% python3 -q
>>> import numpy as np
>>> np.set_printoptions(suppress=True, linewidth=140)
>>> rnd = lambda a: np.round(a, 1) + 0
>>> K = np.load("data.npy")
>>> K
array([[0, 1, 1, 0],
       [1, 0, 0, 1],
       [1, 0, 0, 1],
       [0, 1, 1, 0]])
>>> hat = np.triu(np.array([[8, 0, 1, 5], [1, 0, 1, 8], [6, 3, 1, 1], [1, 7, 5, 8]]), 1) + np.eye(4)
>>> out = hat @ K @ np.linalg.inv(hat)
>>> out
array([[  1.,   6.,  -1., -51.],
       [  2.,   8.,  -2., -70.],
       [  1.,   1.,  -1., -11.],
       [  0.,   1.,   0.,  -8.]])
>>> np.trace(out), np.trace(K)
(np.float64(0.0), np.int64(0))
>>> print(hat @ K - K @ hat)
[[ 1.  5.  4. -8.]
 [ 1.  8.  7. -4.]
 [ 0.  1.  0. -5.]
 [ 0.  0. -1. -9.]]
>>> Uu, sigma, VT = np.linalg.svd(K)
>>> rnd(sigma)
array([2., 2., 0., 0.])
>>> np.argmax(sigma[:-1] / (sigma[1:] + 1e-6)) + 1
np.int64(2)
>>> out = Uu[:, :2] @ np.diag(sigma[:2]) @ VT[:2]
>>> np.linalg.matrix_rank(K, rtol=0.05)
np.int64(2)
>>> Uu, sigma, VT = np.linalg.svd(K)
>>> evecs = VT[:(sigma > 1e-8).sum()]
>>> rng = np.random.default_rng(4614)
>>> x = K[1] + -2 * K[2] + rng.integers(2) * np.eye(4)[1]
>>> print(x)
[-1.  1.  0. -1.]
>>> print(np.linalg.matrix_rank(np.vstack([K, x])))
3
>>> np.allclose(evecs.T @ evecs @ x, x)
False
>>> ev, evecs = np.linalg.eigh(K)
>>> x = np.array([-1, -1, -1, 0])
>>> np.abs(K).sum(axis=1).max(), rnd(np.abs(ev).max())
(np.int64(2), np.float64(2.0))
>>> (np.sign(evecs[:, -1].round(6)) == np.sign(evecs[0, -1].round(6))).astype(int)
array([1, 1, 1, 1])
>>> feats = np.load("dump.npy")
>>> feats
array([[-1,  0,  0,  0,  0,  0,  0,  0,  0,  0],
       [ 0,  0,  0,  0, -1,  0,  0,  0,  0,  0],
       [ 0,  0,  0,  0,  0,  3,  0,  0,  0,  0],
       [ 0, -2,  0,  0,  0,  0,  0,  0,  0,  0],
       [ 0,  0,  0,  2,  0,  0,  0,  0,  0,  0],
       [ 0,  0,  0,  0,  0,  0,  0,  0, -1,  0],
       [ 0,  0,  3,  0,  0,  0,  0,  0,  0,  0],
       [ 0,  0,  0,  0,  0,  0,  0,  1,  0,  0],
       [ 0,  0,  0,  0,  0,  0,  0,  0,  0, -1],
       [ 0,  0,  0,  0,  0,  0,  3,  0,  0,  0]])
>>> feats[:, 7] @ feats[:, 9]
np.int64(0)
>>> rnd(np.linalg.pinv(feats))
array([[-1. ,  0. ,  0. ,  0. ,  0. ,  0. ,  0. ,  0. ,  0. ,  0. ],
       [ 0. ,  0. ,  0. , -0.5,  0. ,  0. ,  0. ,  0. ,  0. ,  0. ],
       [ 0. ,  0. ,  0. ,  0. ,  0. ,  0. ,  0.3,  0. ,  0. ,  0. ],
       [ 0. ,  0. ,  0. ,  0. ,  0.5,  0. ,  0. ,  0. ,  0. ,  0. ],
       [ 0. , -1. ,  0. ,  0. ,  0. ,  0. ,  0. ,  0. ,  0. ,  0. ],
       [ 0. ,  0. ,  0.3,  0. ,  0. ,  0. ,  0. ,  0. ,  0. ,  0. ],
       [ 0. ,  0. ,  0. ,  0. ,  0. ,  0. ,  0. ,  0. ,  0. ,  0.3],
       [ 0. ,  0. ,  0. ,  0. ,  0. ,  0. ,  0. ,  1. ,  0. ,  0. ],
       [ 0. ,  0. ,  0. ,  0. ,  0. , -1. ,  0. ,  0. ,  0. ,  0. ],
       [ 0. ,  0. ,  0. ,  0. ,  0. ,  0. ,  0. ,  0. , -1. ,  0. ]])
>>> rnd(np.linalg.norm(feats, axis=0))
array([1., 2., 3., 2., 1., 3., 3., 1., 1., 1.])
>>> print(feats @ feats.T)
[[1 0 0 0 0 0 0 0 0 0]
 [0 1 0 0 0 0 0 0 0 0]
 [0 0 9 0 0 0 0 0 0 0]
 [0 0 0 4 0 0 0 0 0 0]
 [0 0 0 0 4 0 0 0 0 0]
 [0 0 0 0 0 1 0 0 0 0]
 [0 0 0 0 0 0 9 0 0 0]
 [0 0 0 0 0 0 0 1 0 0]
 [0 0 0 0 0 0 0 0 1 0]
 [0 0 0 0 0 0 0 0 0 9]]
>>> M = np.loadtxt("block1.csv", delimiter=",")
>>> M
array([[-1. ,  1. , -1.9],
       [-0.9, -0.5,  7.1],
       [ 1.3, -3.6, -4.6],
       [ 0.8,  0.1,  3.7],
       [-0.1, -0.4, -0.7],
       [ 2.3, -3.5,  4.7],
       [-0.3,  0.7,  4. ],
       [-0.2,  3.5, -4.2],
       [-2. , -0.4,  1.5],
       [ 1.8, -0.5,  5.7],
       [-0.3,  1.5,  3.4],
       [-3. ,  3.8, -0.5],
       [-0.8,  0.8,  0.1],
       [-0.1,  2.9,  2.7],
       [ 1. ,  0.5, -6.3],
       [-1.7,  4.5, -1.6],
       [ 0.4, -0.4, -5.5],
       [ 0.6,  0.5,  0.4],
       [ 0.3,  4.2, -0.3],
       [-1.5,  6.3, -5.7],
       [ 1.6, -0.7,  2.4],
       [-0.2,  1.5, -0.6],
       [ 1.9, -1.1,  4.6],
       [-0.7,  0.8,  1.5],
       [ 0.4,  0.3,  0.1],
       [-0.4, -0.3,  2.5],
       [ 0.5, -0.4,  5. ],
       [-1. ,  2.5,  1. ],
       [-0.5, -0.7, -4.1],
       [ 0.9, -0.8,  1.4],
       [ 1.8, -2.3, -9.2]])
>>> x = np.array([7, 2, 3])
>>> y = M @ x
>>> rnd(np.linalg.pinv(M) @ M)
array([[1., 0., 0.],
       [0., 1., 0.],
       [0., 0., 1.]])
>>> rnd(np.linalg.lstsq(M, y)[0])
array([7., 2., 3.])
>>> rnd(np.linalg.solve(M.T @ M, M.T @ y))
array([7., 2., 3.])
>>> y = y + 0.1 * rng.normal(size=31)
>>> rnd(y)
array([-10.8,  13.8, -12. ,  17.1,  -3.6,  23.2,  11.4,  -7. , -10.1,  28.7,  11.2, -14.9,  -3.6,  13.2, -10.8,  -7.9, -14.6,   6.3,   9.6,
       -14.9,  17.1,  -0.2,  24.9,   1.2,   3.7,   3.9,  17.7,   0.8, -17.1,   8.9, -19.8])
>>> coef, *_ = np.linalg.lstsq(M, y)
>>> print(coef.round())
[7. 2. 3.]
>>> print(rnd(coef))
[7. 2. 3.]
>>> rnd(M.T @ (y - M @ coef))
array([0., 0., 0.])
>>> print(rnd(np.linalg.norm(y - M @ coef)))
0.6
